% python3 -q
>>> import numpy as np
>>> import numpy.linalg as la
>>> np.set_printoptions(suppress=True, linewidth=100)
>>> feats = np.load("a.npy")
>>> feats
array([[-7, -7, -1,  2],
       [ 0, -3, -4, -6],
       [ 0,  0,  6,  2],
       [ 0,  0,  0, -5]])
>>> r0 = np.array([7, -1, 6, 4])
>>> out = feats + np.outer(r0, np.eye(4)[1])
>>> la.matrix_rank(la.inv(out) - la.inv(feats), tol=1e-8)
np.int64(1)
>>> round(la.det(out) / la.det(feats), 1), np.round(1 + la.solve(feats, r0)[1], 1)
(np.float64(1.2), np.float64(1.2))
>>> la.matrix_rank(out - feats)
np.int64(1)
>>> print(out)
[[-7.  0. -1.  2.]
 [ 0. -4. -4. -6.]
 [ 0.  6.  6.  2.]
 [ 0.  4.  0. -5.]]
>>> blk = np.stack([feats, -1 * feats, feats[::-1]])
>>> la.matrix_rank(blk.reshape(3, -1))
np.int64(2)
>>> la.matrix_rank(blk)
array([4, 4, 4])
>>> blk.shape
(3, 4, 4)
>>> vec = np.array([2, 0, 1, 2])
>>> a = np.maximum(feats @ vec, 0)
>>> np.maximum(feats @ (3 * vec), 0)
array([ 0,  0, 30,  0])
>>> feats * (a > 1e-9)[:, None]
array([[0, 0, 0, 0],
       [0, 0, 0, 0],
       [0, 0, 6, 2],
       [0, 0, 0, 0]])
>>> w, V = la.eig(feats)
>>> np.round(np.sort(la.eigvals(la.inv(feats))), 1)
array([-0.3, -0.2, -0.1,  0.2])
>>> w
array([-7., -3.,  6., -5.])
>>> np.round(np.sort(la.eigvals(feats.T)), 1)
array([-7., -5., -3.,  6.])
>>> feats @ feats
array([[ 49,  70,  29,  16],
       [  0,   9, -12,  40],
       [  0,   0,  36,   2],
       [  0,   0,   0,  25]])
>>> la.matrix_power(feats, 3)
array([[-343, -553, -155, -344],
       [   0,  -27, -108, -278],
       [   0,    0,  216,   62],
       [   0,    0,    0, -125]])
>>> (feats - feats.T) / 2
array([[ 0. , -3.5, -0.5,  1. ],
       [ 3.5,  0. , -2. , -3. ],
       [ 0.5,  2. ,  0. ,  1. ],
       [-1. ,  3. , -1. ,  0. ]])
>>> np.round(np.abs(la.eigvals(feats)).max(), 1)
np.float64(7.0)
>>> np.round(la.det(feats), 1)
np.float64(-630.0)
>>> r0 = np.array([2, -1, -2, -2])
>>> g = np.array([2, 4, 9])
>>> F = np.outer(r0, g)
>>> F
array([[  4,   8,  18],
       [ -2,  -4,  -9],
       [ -4,  -8, -18],
       [ -4,  -8, -18]])
>>> np.round(la.svd(F, compute_uv=False), 1) + 0
array([36.2,  0. ,  0. ])
>>> np.round(la.norm(F), 1)
np.float64(36.2)
>>> print(la.matrix_rank(F))
1
>>> print(np.diff(F, axis=0))
[[ -6 -12 -27]
 [ -2  -4  -9]
 [  0   0   0]]
>>> np.zeros(4, 3)
Traceback (most recent call last):
  File "<python-input-36>", line 1, in <module>
    np.zeros(4, 3)
    ~~~~~~~~^^^^^^
TypeError: Cannot interpret '3' as a data type
>>> la.rank(F)
Traceback (most recent call last):
  File "<python-input-37>", line 1, in <module>
    la.rank(F)
    ^^^^^^^
AttributeError: module 'numpy.linalg' has no attribute 'rank'
>>> np.abs(F).max()
np.int64(18)
>>> F.sum(axis=1)
array([ 30, -15, -30, -30])
